% python3 -q
>>> import numpy as np
>>> from numpy import linalg as LA
>>> np.set_printoptions(suppress=True, linewidth=140)
>>> mat = np.loadtxt("a.csv", delimiter=",")
>>> print(mat.round(2))
[[-0.21  0.47  0.42  0.33  0.67 -0.04 -0.02]
 [-0.76 -0.29 -0.1  -0.45  0.24 -0.19  0.14]
 [-0.17  0.02 -0.01  0.34 -0.29 -0.8  -0.37]
 [-0.42  0.59 -0.15  0.14 -0.51  0.18  0.36]
 [-0.25 -0.58  0.18  0.67 -0.09  0.25  0.22]
 [ 0.3  -0.04  0.21 -0.06  0.02 -0.47  0.8 ]
 [ 0.08  0.03 -0.85  0.32  0.38 -0.08  0.16]]
>>> # columns are unit length and at right angles
>>> M2 = mat / LA.norm(mat, axis=1, keepdims=True)
>>> cov = M2 @ M2.T
>>> print(np.round(LA.norm(M2, axis=1), 2))
[1. 1. 1. 1. 1. 1. 1.]
>>> print(np.degrees(np.arccos(np.clip(cov[6, 4], -1, 1))))
90.0
>>> print((cov - 2 * np.eye(7)).round(6).argmax(axis=1))
[1 0 0 0 0 0 0]
>>> X = np.loadtxt("out17.csv", delimiter=",")
>>> print(X)
[[ 0. -2.  1. -2.  2.  1. -2. -2.  2.  0. -1.  1.  0.]
 [ 0.  0. -1.  2. -1.  0.  0. -1.  1. -2.  0.  2.  1.]
 [ 0.  0.  0.  2. -2.  2. -1.  0. -2.  2. -2. -1. -2.]
 [ 0.  0.  0.  0.  0.  1.  1. -1.  0.  0.  2. -2. -2.]
 [ 0.  0.  0.  0.  0.  1.  1. -1.  0.  2.  0. -1.  0.]
 [ 0.  0.  0.  0.  0.  0.  1.  1.  2.  0. -1.  1.  1.]
 [ 0.  0.  0.  0.  0.  0.  0.  2. -1.  1.  1.  1. -2.]
 [ 0.  0.  0.  0.  0.  0.  0.  0.  0.  1.  0.  1. -1.]
 [ 0.  0.  0.  0.  0.  0.  0.  0.  0.  1.  0.  1. -1.]
 [ 0.  0.  0.  0.  0.  0.  0.  0.  0.  0.  1.  0.  0.]
 [ 0.  0.  0.  0.  0.  0.  0.  0.  0.  0.  0.  0. -1.]
 [ 0.  0.  0.  0.  0.  0.  0.  0.  0.  0.  0.  0.  0.]
 [ 0.  0.  0.  0.  0.  0.  0.  0.  0.  0.  0.  0.  0.]]
>>> # triangular, det is the product of the diagonal
>>> w1 = np.array([[-5, -1, 0],
...     [3, -3, -4],
...     [-3, -5, -3],
...     [5, 5, 2],
...     [-5, -1, 2],
...     [0, 4, -2],
...     [5, 5, -1],
...     [-3, 0, 1],
...     [-4, -1, 0],
...     [-1, 0, 5],
...     [5, -5, 1],
...     [1, -1, -5],
...     [-2, -1, 2]])
>>> b = np.array([3, 1, 1])
>>> H = np.maximum(X @ w1 + b, 0)
>>> print(H)
[[ 0.  0.  0.]
 [22. 13.  0.]
 [17. 31.  7.]
 [23.  4.  5.]
 [ 8. 11. 12.]
 [ 0.  7.  0.]
 [10.  0.  0.]
 [ 5.  1.  0.]
 [ 5.  1.  0.]
 [ 8.  0.  2.]
 [ 5.  2.  0.]
 [ 3.  1.  1.]
 [ 3.  1.  1.]]
>>> print((H > 0).astype(int))
[[0 0 0]
 [1 1 0]
 [1 1 1]
 [1 1 1]
 [1 1 1]
 [0 1 0]
 [1 0 0]
 [1 1 0]
 [1 1 0]
 [1 0 1]
 [1 1 0]
 [1 1 1]
 [1 1 1]]
>>> basis = np.array([[-2, 3, 2], [2, 2, -1], [0, -3, -3]])
>>> print(w1 @ basis)
[[  8 -17  -9]
 [-12  15  21]
 [ -4 -10   8]
 [  0  19  -1]
 [  8 -23 -15]
 [  8  14   2]
 [  0  28   8]
 [  6 -12  -9]
 [  6 -14  -7]
 [  2 -18 -17]
 [-20   2  12]
 [ -4  16  18]
 [  2 -14  -9]]
